% python3 -q
>>> import numpy as np
>>> import numpy.linalg as la
>>> np.set_printoptions(precision=1, suppress=True, linewidth=140, legacy="1.25")
>>> W0 = np.vander(np.arange(6) - 2, 4, increasing=True)
>>> print(W0)
[[ 1 -2  4 -8]
 [ 1 -1  1 -1]
 [ 1  0  0  0]
 [ 1  1  1  1]
 [ 1  2  4  8]
 [ 1  3  9 27]]
>>> proj = W0 @ la.solve(W0.T @ W0, W0.T)
>>> print(np.trace(proj))
4.0
>>> print(la.matrix_rank(np.eye(6) - proj))
2
>>> print(np.round(la.eigvalsh(proj), 1) + 0)
[0. 0. 1. 1. 1. 1.]
>>> print(proj @ W0[:, 0])
[1. 1. 1. 1. 1. 1.]
>>> w1 = np.array([[0, 2, 0, 0], [1, 5, 4, 0], [2, 4, 4, 0], [2, 3, 4, 3]])
>>> b = np.array([9, -6, 9, -3])
>>> H = np.maximum(W0 @ w1 + b, 0)
>>> print((H > 0).mean(axis=0))
[0.8 0.5 0.8 0.3]
>>> W2 = np.array([[2, 0], [1, 1], [0, 1], [2, 1]])
>>> print((H @ W2).round(6).argmax(axis=1))
[0 0 0 0 0 0]
>>> print(H @ W2)
[[  0   0]
 [ 16   5]
 [ 18   9]
 [ 36  29]
 [158 132]
 [452 371]]
>>> vec = np.array([-2, 1, 2, 2])
>>> rhs = W0 @ vec
>>> print(la.lstsq(W0, rhs)[0])
[-2.  1.  2.  2.]
>>> rng = np.random.default_rng(60494)
>>> rhs = rhs + 0.1 * rng.normal(size=6)
>>> print(rhs)
[-12.1  -2.9  -2.1   2.9  23.9  73. ]
>>> b, *_ = la.lstsq(W0, rhs)
>>> print(np.round(la.norm(rhs - W0 @ b), 1))
0.1
>>> print(b)
[-2.   0.9  2.   2. ]
>>> print([round(float(la.norm(la.solve(W0.T @ W0 + lam * np.eye(4), W0.T @ rhs))), 2) for lam in (0, 1, 10, 100)])
[3.61, 3.06, 2.59, 2.29]
>>> feats = np.loadtxt("a.csv", delimiter=",")
>>> print(feats.round(1) + 0)
[[ 0.   2.  -0.9  2.1  2.1]
 [-0.1  1.9 -0.9  2.   2.2]
 [ 0.   2.  -1.   1.9  2. ]
 [ 0.1  2.  -1.   2.   1.8]
 [-0.1  1.9 -1.1  2.   2. ]
 [-0.2  2.  -0.9  1.9  1.8]
 [ 0.   2.  -1.1  2.   1.8]
 [-0.1  2.  -1.   2.1  1.9]
 [ 0.1  2.  -1.2  2.   2. ]
 [ 0.   2.1 -0.9  2.   1.9]
 [ 0.   0.9  1.9 -2.  -1.1]
 [ 0.   1.1  2.  -2.1 -1.1]
 [ 0.1  1.   1.9 -1.9 -1. ]
 [ 0.   1.   1.9 -2.2 -1. ]
 [-0.1  0.9  2.  -2.  -1. ]
 [ 0.   0.9  2.  -1.9 -1.1]
 [ 0.   1.   2.1 -1.9 -1. ]
 [-0.1  1.1  2.  -1.8 -1. ]
 [ 0.   1.1  2.  -1.9 -1. ]
 [ 0.1  0.9  1.9 -2.  -0.9]]
>>> print(round(np.log10(la.cond(feats))))
2
>>> print([round(float(x), 1) for x in la.svd(feats, compute_uv=False)[:3]])
[13.2, 7.2, 0.5]
>>> Ac = (feats - feats.mean(axis=0)) / feats.std(axis=0)
>>> print(Ac.std(axis=0))
[1. 1. 1. 1. 1.]
>>> b = la.lstsq(np.delete(Ac, 0, axis=1), Ac[:, 0])[0]
>>> print(np.abs(b).argmax())
1
>>> d = la.norm(feats[:, None] - feats[None], axis=-1)
>>> print(d[12])
[5.8 5.8 5.7 5.7 5.8 5.5 5.7 5.8 5.9 5.7 0.2 0.3 0.  0.3 0.3 0.2 0.2 0.3 0.2 0.2]
>>> print(d.mean(axis=1).argmax())
8
>>> print(la.matrix_rank(d ** 2))
7
>>> X = np.load("block11.npy")
>>> print(X)
[[ -4  -4   0   8  -2   5  -3]
 [ -4  10  -4  -1  -3   8   2]
 [  0  -4 -10  -1   5   5  -5]
 [  8  -1  -1   6   2   0   2]
 [ -2  -3   5   2   8   6   3]
 [  5   8   5   0   6  10   2]
 [ -3   2  -5   2   3   2  -4]]
>>> # equal to its transpose
>>> proj = feats @ la.solve(feats.T @ feats, feats.T)
>>> print(np.round(la.eigvalsh(proj), 1) + 0)
[0. 0. 0. 0. 0. 0. 0. 0. 0. 0. 0. 0. 0. 0. 0. 1. 1. 1. 1. 1.]
>>> print(np.allclose(proj @ proj, proj))
True
>>> print(round(float(np.trace(proj)), 1))
5.0
>>> evals, vecs = la.eigvalsh(X)
Traceback (most recent call last):
  File "<python-input-46>", line 1, in <module>
    evals, vecs = la.eigvalsh(X)
    ^^^^^^^^^^^
ValueError: too many values to unpack (expected 2)
>>> evals, vecs = la.eigh(X)
>>> print(np.abs(vecs[:, -1]))
[0.1 0.5 0.1 0.1 0.4 0.8 0.1]
>>> print((evals > 1e-8).sum(), (evals < -1e-8).sum())
4 3
>>> print(la.svd(X, compute_uv=False))
[19.3 16.3 15.1 11.3  9.6  4.3  3.9]
>>> print(np.abs(vecs[:, -1]).round(6).argmax())
5
>>> print(np.round(vecs.T @ vecs, 1) + 0)
[[1. 0. 0. 0. 0. 0. 0.]
 [0. 1. 0. 0. 0. 0. 0.]
 [0. 0. 1. 0. 0. 0. 0.]
 [0. 0. 0. 1. 0. 0. 0.]
 [0. 0. 0. 0. 1. 0. 0.]
 [0. 0. 0. 0. 0. 1. 0.]
 [0. 0. 0. 0. 0. 0. 1.]]
>>> lab = rng.permutation(7)
>>> print(lab)
[1 5 2 6 3 4 0]
>>> other = X[lab][:, lab]
>>> print(np.trace(other))
16
>>> print(other)
[[ 10   8  -4   2  -1  -3  -4]
 [  8  10   5   2   0   6   5]
 [ -4   5 -10  -5  -1   5   0]
 [  2   2  -5  -4   2   3  -3]
 [ -1   0  -1   2   6   2   8]
 [ -3   6   5   3   2   8  -2]
 [ -4   5   0  -3   8  -2  -4]]
>>> print(np.allclose(other, X))
False
>>> M = np.loadtxt("dump.csv", delimiter=",")
>>> print(M)
[[ 0.  2.  2.]
 [ 0. 11.  2.]
 [ 2.  2.  2.]]
>>> lab = rng.permutation(3)
>>> other = M[:, lab] * rng.choice([-1, 1], 3)
>>> print(other)
[[ -2.  -0.  -2.]
 [-11.  -0.  -2.]
 [ -2.  -2.  -2.]]
>>> Uu, _, Vh = la.svd(M.T @ other)
>>> print(np.round(Uu @ Vh, 1) + 0)
[[ 0. -1.  0.]
 [-1.  0.  0.]
 [ 0.  0. -1.]]
>>> print(lab)
[1 0 2]
>>> print(np.round(la.lstsq(M, other)[0], 1) + 0)
[[ 0. -1.  0.]
 [-1.  0.  0.]
 [ 0.  0. -1.]]
>>> lab = rng.permutation(3)
>>> print(lab)
[0 2 1]
>>> other = M[lab][:, lab]
>>> print(np.allclose(other, M))
False
>>> print(np.diag(other))
[ 0.  2. 11.]
>>> print(np.trace(other))
13.0
>>> arr = np.load("mat.npy")
>>> print(arr)
[[1 0 0 0 0 0 0 0 0]
 [0 2 1 0 0 0 0 0 0]
 [0 1 1 0 0 0 0 0 0]
 [0 0 0 1 2 0 0 0 1]
 [0 0 0 1 2 0 0 0 2]
 [0 2 2 0 0 1 0 0 0]
 [0 0 0 1 0 0 0 0 0]
 [2 0 0 0 0 0 0 1 0]
 [0 0 0 0 2 0 2 0 0]]
>>> print(la.matrix_power(arr, 2))
[[ 1  0  0  0  0  0  0  0  0]
 [ 0  5  3  0  0  0  0  0  0]
 [ 0  3  2  0  0  0  0  0  0]
 [ 0  0  0  3  8  0  2  0  5]
 [ 0  0  0  3 10  0  4  0  5]
 [ 0  8  6  0  0  1  0  0  0]
 [ 0  0  0  1  2  0  0  0  1]
 [ 4  0  0  0  0  0  0  1  0]
 [ 0  0  0  4  4  0  0  0  4]]
>>> print(arr @ arr)
[[ 1  0  0  0  0  0  0  0  0]
 [ 0  5  3  0  0  0  0  0  0]
 [ 0  3  2  0  0  0  0  0  0]
 [ 0  0  0  3  8  0  2  0  5]
 [ 0  0  0  3 10  0  4  0  5]
 [ 0  8  6  0  0  1  0  0  0]
 [ 0  0  0  1  2  0  0  0  1]
 [ 4  0  0  0  0  0  0  1  0]
 [ 0  0  0  4  4  0  0  0  4]]
>>> print((arr + arr.T) / 2)
[[1.  0.  0.  0.  0.  0.  0.  1.  0. ]
 [0.  2.  1.  0.  0.  1.  0.  0.  0. ]
 [0.  1.  1.  0.  0.  1.  0.  0.  0. ]
 [0.  0.  0.  1.  1.5 0.  0.5 0.  0.5]
 [0.  0.  0.  1.5 2.  0.  0.  0.  2. ]
 [0.  1.  1.  0.  0.  1.  0.  0.  0. ]
 [0.  0.  0.  0.5 0.  0.  0.  0.  1. ]
 [1.  0.  0.  0.  0.  0.  0.  1.  0. ]
 [0.  0.  0.  0.5 2.  0.  1.  0.  0. ]]
>>> print(np.allclose(arr @ arr.T, arr.T @ arr))
False
>>> other = np.array([[-1, 1, 2, 0, -2, -1, 2],
...     [1, -2, 2, -1, 0, -1, 1],
...     [1, -2, -2, 1, 0, -1, -1],
...     [-2, 0, 1, -1, 2, -1, -2],
...     [0, 1, 1, 1, 0, -2, 2],
...     [0, -1, 2, -2, 2, -1, 0],
...     [-1, -1, 0, -2, -2, 1, -1]])
>>> E = other + other.T
>>> print(E)
[[-2  2  3 -2 -2 -1  1]
 [ 2 -4  0 -1  1 -2  0]
 [ 3  0 -4  2  1  1 -1]
 [-2 -1  2 -2  3 -3 -4]
 [-2  1  1  3  0  0  0]
 [-1 -2  1 -3  0 -2  1]
 [ 1  0 -1 -4  0  1 -2]]
>>> print(round(float(la.det(M.T)), 1))
-36.0
>>> print(np.kron(np.eye(2, dtype=int), M))
[[ 0.  2.  2.  0.  0.  0.]
 [ 0. 11.  2.  0.  0.  0.]
 [ 2.  2.  2.  0.  0.  0.]
 [ 0.  0.  0.  0.  2.  2.]
 [ 0.  0.  0.  0. 11.  2.]
 [ 0.  0.  0.  2.  2.  2.]]
>>> print(np.poly(M))
[  1. -13.  14.  36.]
>>> other = E / la.norm(E, axis=1, keepdims=True)
>>> gram = other @ other.T
>>> print((np.abs(gram) > 0.9).astype(int))
[[1 0 0 0 0 0 0]
 [0 1 0 0 0 0 0]
 [0 0 1 0 0 0 0]
 [0 0 0 1 0 0 0]
 [0 0 0 0 1 0 0]
 [0 0 0 0 0 1 0]
 [0 0 0 0 0 0 1]]
>>> print(gram.round(1) + 0)
[[ 1.  -0.4 -0.9  0.1  0.1  0.4  0. ]
 [-0.4  1.   0.1  0.3 -0.6  0.6  0.2]
 [-0.9  0.1  1.  -0.4 -0.2 -0.6  0.1]
 [ 0.1  0.3 -0.4  1.   0.   0.5  0.3]
 [ 0.1 -0.6 -0.2  0.   1.  -0.5 -0.8]
 [ 0.4  0.6 -0.6  0.5 -0.5  1.   0.3]
 [ 0.   0.2  0.1  0.3 -0.8  0.3  1. ]]
>>> print(np.argwhere(np.triu(np.abs(gram) > 0.95, 1)))
[]
>>> print(np.diff(E, axis=0))
[[ 4 -6 -3  1  3 -1 -1]
 [ 1  4 -4  3  0  3 -1]
 [-5 -1  6 -4  2 -4 -3]
 [ 0  2 -1  5 -3  3  4]
 [ 1 -3  0 -6  0 -2  1]
 [ 2  2 -2 -1  0  3 -3]]
>>> print(np.count_nonzero(E))
40
>>> print(la.matrix_rank(E))
7
>>> m1 = np.load("test7.npy")
>>> print(m1)
[[ 2.8  2.4 -2.4 -5.8  4.8 -7.9  7.9]
 [ 3.5  1.8 -1.8 -6.2  4.6 -8.1  8.2]
 [ 2.8  1.3 -2.2 -6.3  4.5 -7.6  8. ]
 [ 2.9  2.  -2.1 -5.9  5.  -7.7  8.1]
 [ 2.9  1.6 -2.1 -5.8  5.  -8.2  8. ]
 [-0.8 -4.8 -8.1 -6.4 -0.3  7.9 -6.5]
 [-1.2 -5.1 -8.2 -6.9  0.   8.1 -6.6]
 [-1.4 -5.  -7.6 -7.3  0.1  8.  -6.8]
 [-1.3 -5.1 -7.8 -7.2  0.1  8.4 -7.3]
 [-1.1 -5.3 -8.5 -7.4 -0.1  7.8 -6.9]
 [ 0.7  1.   5.6  2.7  5.9  5.4  4. ]
 [ 0.7  0.9  6.   3.   5.6  5.1  4.1]
 [ 1.   1.2  5.8  3.3  6.2  5.1  3.6]
 [ 1.3  0.7  5.9  2.3  5.2  4.9  4.3]
 [ 0.9  0.9  6.4  2.9  6.3  5.3  4.4]]
>>> d = la.norm(m1[:, None] - m1[None], axis=-1)
>>> print(np.unravel_index(d.round(6).argmax(), d.shape))
(1, 8)
>>> print(d[:5, :5])
[[0.  1.2 1.3 0.6 0.9]
 [1.2 0.  1.1 1.  0.9]
 [1.3 1.1 0.  1.  1. ]
 [0.6 1.  1.  0.  0.7]
 [0.9 0.9 1.  0.7 0. ]]
>>> print(d.mean(axis=1).argmax())
8
>>> print(np.flatnonzero(d[4] < d.mean() / 2))
[0 1 2 3 4]
>>> print(d.shape)
(15, 15)
>>> W2 = m1[[0, 1]].astype(float)
>>> for _ in range(4):
...     lab = la.norm(m1[:, None] - W2, axis=-1).argmin(axis=1)
...     W2 = np.array([m1[lab == j].mean(axis=0) for j in range(2)])
... 
>>> print(lab)
[1 1 1 1 1 0 0 0 0 0 0 0 0 0 0]
>>> print(W2[1] - W2[0])
[  3.1   3.9  -1.1  -3.9   1.9 -14.5   9.4]
>>> print(np.bincount(lab))
[10  5]
>>> print(np.abs(W2[1] - W2[0]).argmax())
5
>>> print(W2)
[[-0.1 -2.1 -1.  -2.1  2.9  6.6 -1.4]
 [ 3.   1.8 -2.1 -6.   4.8 -7.9  8. ]]
>>> Uu, sig, Vh = la.svd(m1)
>>> print(sig)
[39.7 29.5 21.   1.4  1.   0.7  0.7]
>>> other = Uu[:, :3] @ np.diag(sig[:3]) @ Vh[:3]
>>> print(round(la.norm(m1 - other, 2), 1), round(sig[3], 1))
1.4 1.4
>>> print(round(np.abs(m1 - other).max(), 1))
0.6
>>> print(la.matrix_rank(other))
3
>>> vec = np.array([-1, -2, -3, -1, 1, 0, -2])
>>> rhs = m1 @ vec
>>> print(np.round(la.solve(m1.T @ m1, m1.T @ rhs), 1) + 0)
[-1. -2. -3. -1.  1.  0. -2.]
>>> rhs = rhs + 0.3 * rng.normal(size=15)
>>> print(rhs)
[ -5.7  -7.6  -4.1  -6.2  -5.   53.8  55.7  55.2  57.4  58.5 -24.5 -26.2 -25.  -26.3 -26.9]
>>> b, *_ = la.lstsq(m1, rhs)
>>> print(b)
[-1.  -2.2 -2.7 -1.1  1.3 -0.3 -2.4]
>>> print(np.round(m1.T @ (rhs - m1 @ b), 1) + 0)
[0. 0. 0. 0. 0. 0. 0.]
>>> print(np.round(la.norm(rhs - m1 @ b), 1))
0.7
>>> print([round(float(la.norm(la.solve(m1.T @ m1 + lam * np.eye(7), m1.T @ rhs))), 2) for lam in (0, 1, 10, 100)])
[4.7, 3.98, 3.75, 3.5]
>>> vec = np.array([-1, 3, 0])
>>> print((M @ vec).argmax())
1
>>> print((M * vec).sum(axis=1))
[ 6. 33.  4.]
>>> print(M * vec)
[[-0.  6.  0.]
 [-0. 33.  0.]
 [-2.  6.  0.]]
>>> print(np.einsum("ij,j->i", M, vec))
[ 6. 33.  4.]
>>> print(M @ np.eye(3)[2])
[2. 2. 2.]
>>> print(np.sign((M @ vec).round(6)))
[1. 1. 1.]
>>> theta = rng.uniform(0, 2 * np.pi, 26)
>>> q, _ = la.qr(np.array([[0.0, 0.7], [1.7, 1.3], [-1.0, 0.5], [0.2, -0.5]]))
>>> A = 5 * np.c_[np.cos(theta), np.sin(theta)] @ q.T
>>> print(A.round(1) + 0)
[[ 1.6 -1.9  4.  -1.7]
 [ 2.1  4.   1.5 -1.5]
 [ 2.4  1.5  3.5 -2.1]
 [-2.3 -0.2 -3.9  2.1]
 [ 1.8 -1.3  4.1 -1.8]
 [ 1.8 -1.4  4.1 -1.8]
 [ 1.6  4.6  0.3 -1. ]
 [-1.2 -4.8  0.6  0.6]
 [-2.4 -0.9 -3.8  2.1]
 [-2.3 -3.4 -2.2  1.8]
 [-1.1  3.  -3.7  1.3]
 [ 2.4  2.6  2.9 -2. ]
 [ 2.3  0.7  3.8 -2.1]
 [-0.3 -4.5  2.1 -0.2]
 [-2.2  0.  -4.   2.1]
 [-1.5  2.1 -3.9  1.6]
 [-1.8 -4.4 -0.7  1.2]
 [ 2.3  3.6  2.  -1.7]
 [ 0.7 -3.5  3.3 -1.1]
 [-0.5  3.8 -3.1  0.9]
 [ 2.4  0.8  3.8 -2.1]
 [-1.4 -4.7  0.3  0.7]
 [-0.1  4.2 -2.7  0.6]
 [ 2.2 -0.1  4.  -2. ]
 [-2.3 -3.5 -2.1  1.7]
 [ 1.2 -2.6  3.8 -1.5]]
>>> Ac = A - A.mean(axis=0)
>>> Uu, sig, Vh = la.svd(Ac, full_matrices=False)
>>> print(np.round(sig ** 2 / (sig ** 2).sum(), 1) + 0)
[0.6 0.4 0.  0. ]
>>> print(np.searchsorted(np.cumsum(sig ** 2) / (sig ** 2).sum(), 0.9) + 1)
2
>>> print(sig.round(1) + 0)
[19.4 16.2  0.   0. ]
>>> print(np.round(Ac.mean(axis=0), 1) + 0)
[0. 0. 0. 0.]
>>> print(Vh[0] * np.sign(Vh[0, np.abs(Vh[0]).argmax()]))
[ 0.5  0.1  0.8 -0.4]
>>> print(np.round((sig ** 2).sum() ** 2 / (sig ** 4).sum(), 1))
1.9
